$ ipython --no-banner

In [1]: import numpy as np

In [2]: np.set_printoptions(precision=2, suppress=True, linewidth=140)

In [3]: rd = lambda a: np.round(a, 2) + 0

In [4]: rng = np.random.default_rng(8061)

In [5]: lab = rng.integers(0, 3, 7)

In [6]: J = np.triu((lab[:, None] == lab) & (rng.random((7, 7)) < 0.8), 1).astype(int)

In [7]: J += J.T

In [8]: J
Out[8]: 
array([[0, 0, 1, 0, 0, 0, 1],
       [0, 0, 0, 1, 0, 0, 0],
       [1, 0, 0, 0, 0, 0, 0],
       [0, 1, 0, 0, 0, 0, 0],
       [0, 0, 0, 0, 0, 1, 0],
       [0, 0, 0, 0, 1, 0, 0],
       [1, 0, 0, 0, 0, 0, 0]])

In [9]: # looks like rank 6

In [10]: u, g = J[2], J[3]

In [11]: u @ u
Out[11]: np.int64(1)

In [12]: u @ g
Out[12]: np.int64(0)

In [13]: p = (u @ g) / (u @ u) * u

In [14]: (g - p) @ u
Out[14]: np.float64(0.0)

In [15]: np.linalg.matrix_rank(np.outer(u, g))
Out[15]: np.int64(1)

In [16]: np.outer(u, g)
Out[16]: 
array([[0, 1, 0, 0, 0, 0, 0],
       [0, 0, 0, 0, 0, 0, 0],
       [0, 0, 0, 0, 0, 0, 0],
       [0, 0, 0, 0, 0, 0, 0],
       [0, 0, 0, 0, 0, 0, 0],
       [0, 0, 0, 0, 0, 0, 0],
       [0, 0, 0, 0, 0, 0, 0]])

In [17]: p
Out[17]: array([0., 0., 0., 0., 0., 0., 0.])

In [18]: rd(np.linalg.eigvalsh(J).min())
Out[18]: np.float64(-1.41)

In [19]: np.all(np.linalg.eigvalsh(J) > 0)
Out[19]: np.False_

In [20]: [round(float(np.linalg.det(J[:i, :i])), 2) + 0 for i in range(1, 8)]
Out[20]: [0.0, 0.0, 0.0, 1.0, 0.0, -1.0, 0.0]

In [21]: data = np.load("run11.npy")

In [22]: rd(data)
Out[22]: 
array([[ -2.87,  -7.58,  -9.14, -12.83,  -6.27,   6.8 , -12.83,   4.96],
       [ -1.5 ,  -4.6 ,  -5.54,  -8.73,  -4.04,   5.07,  -8.73,   3.48],
       [ -1.17,  -3.86,  -4.64,  -7.67,  -3.46,   4.58,  -7.67,   3.07],
       [ -0.76,  -2.92,  -3.47,  -6.26,  -2.71,   3.88,  -6.26,   2.49],
       [ -0.57,  -2.46,  -2.89,  -5.53,  -2.32,   3.5 ,  -5.53,   2.18],
       [ -0.41,  -2.09,  -2.42,  -4.94,  -2.  ,   3.18,  -4.94,   1.92],
       [ -0.17,  -1.48,  -1.63,  -3.89,  -1.46,   2.57,  -3.89,   1.44],
       [ -0.17,  -1.47,  -1.61,  -3.88,  -1.45,   2.56,  -3.88,   1.43],
       [ -0.02,  -1.05,  -1.06,  -3.1 ,  -1.05,   2.06,  -3.1 ,   1.05],
       [  0.1 ,  -0.68,  -0.57,  -2.31,  -0.66,   1.52,  -2.31,   0.65],
       [  0.14,  -0.46,  -0.27,  -1.76,  -0.41,   1.11,  -1.76,   0.37],
       [  0.15,  -0.34,  -0.11,  -1.38,  -0.26,   0.81,  -1.38,   0.17],
       [  0.14,  -0.29,  -0.04,  -1.17,  -0.18,   0.64,  -1.17,   0.07],
       [  0.13,  -0.26,  -0.01,  -1.05,  -0.14,   0.54,  -1.05,   0.02],
       [  0.09,  -0.2 ,   0.04,  -0.71,  -0.05,   0.28,  -0.71,  -0.1 ],
       [  0.  ,  -0.01,   0.  ,  -0.02,   0.  ,   0.  ,  -0.02,  -0.01],
       [  0.  ,   0.  ,   0.  ,   0.01,   0.  ,   0.  ,   0.01,   0.  ],
       [  0.  ,   0.01,   0.  ,   0.01,   0.  ,   0.  ,   0.01,   0.01],
       [  0.02,   0.17,   0.02,   0.28,   0.  ,   0.03,   0.28,   0.16],
       [  0.05,   0.29,   0.06,   0.45,   0.01,   0.08,   0.45,   0.28],
       [  0.05,   0.32,   0.06,   0.48,   0.01,   0.09,   0.48,   0.3 ],
       [  0.07,   0.39,   0.09,   0.58,   0.01,   0.12,   0.58,   0.37],
       [  0.11,   0.5 ,   0.13,   0.71,   0.02,   0.17,   0.71,   0.46],
       [  0.21,   0.81,   0.27,   1.04,   0.06,   0.3 ,   1.04,   0.69],
       [  0.31,   1.09,   0.41,   1.34,   0.1 ,   0.43,   1.34,   0.89],
       [  0.36,   1.22,   0.48,   1.47,   0.12,   0.48,   1.47,   0.98],
       [  0.7 ,   2.05,   0.98,   2.28,   0.28,   0.85,   2.28,   1.5 ],
       [  2.16,   5.36,   3.26,   5.33,   1.1 ,   2.13,   5.33,   3.16],
       [  2.19,   5.41,   3.3 ,   5.37,   1.11,   2.15,   5.37,   3.18],
       [  3.92,   9.14,   6.13,   8.74,   2.22,   3.4 ,   8.74,   4.7 ],
       [  4.57,  10.52,   7.22,   9.99,   2.65,   3.83,   9.99,   5.22],
       [  4.73,  10.87,   7.5 ,  10.3 ,   2.76,   3.94,  10.3 ,   5.34],
       [  5.47,  12.42,   8.73,  11.7 ,   3.27,   4.4 ,  11.7 ,   5.89],
       [  6.67,  14.94,  10.77,  13.97,   4.1 ,   5.13,  13.97,   6.73],
       [  6.79,  15.19,  10.98,  14.21,   4.19,   5.2 ,  14.21,   6.81],
       [  8.6 ,  18.97,  14.09,  17.62,   5.49,   6.22,  17.62,   7.99]])

In [23]: d = np.linalg.norm(data[:, None] - data[None], axis=-1)

In [24]: rd(d[:5, :5])
Out[24]: 
array([[ 0.  ,  8.21, 10.32, 13.11, 14.53],
       [ 8.21,  0.  ,  2.11,  4.89,  6.33],
       [10.32,  2.11,  0.  ,  2.78,  4.22],
       [13.11,  4.89,  2.78,  0.  ,  1.43],
       [14.53,  6.33,  4.22,  1.43,  0.  ]])

In [25]: d[14].round(6).argsort(kind="stable")[:4]
Out[25]: array([14, 13, 12, 15])

In [26]: np.flatnonzero(d[14] < d.mean() / 2)
Out[26]: array([ 6,  7,  8,  9, 10, 11, 12, 13, 14, 15, 16, 17, 18, 19, 20, 21, 22, 23, 24, 25, 26])

In [27]: np.linalg.matrix_rank(d ** 2)
Out[27]: np.int64(5)
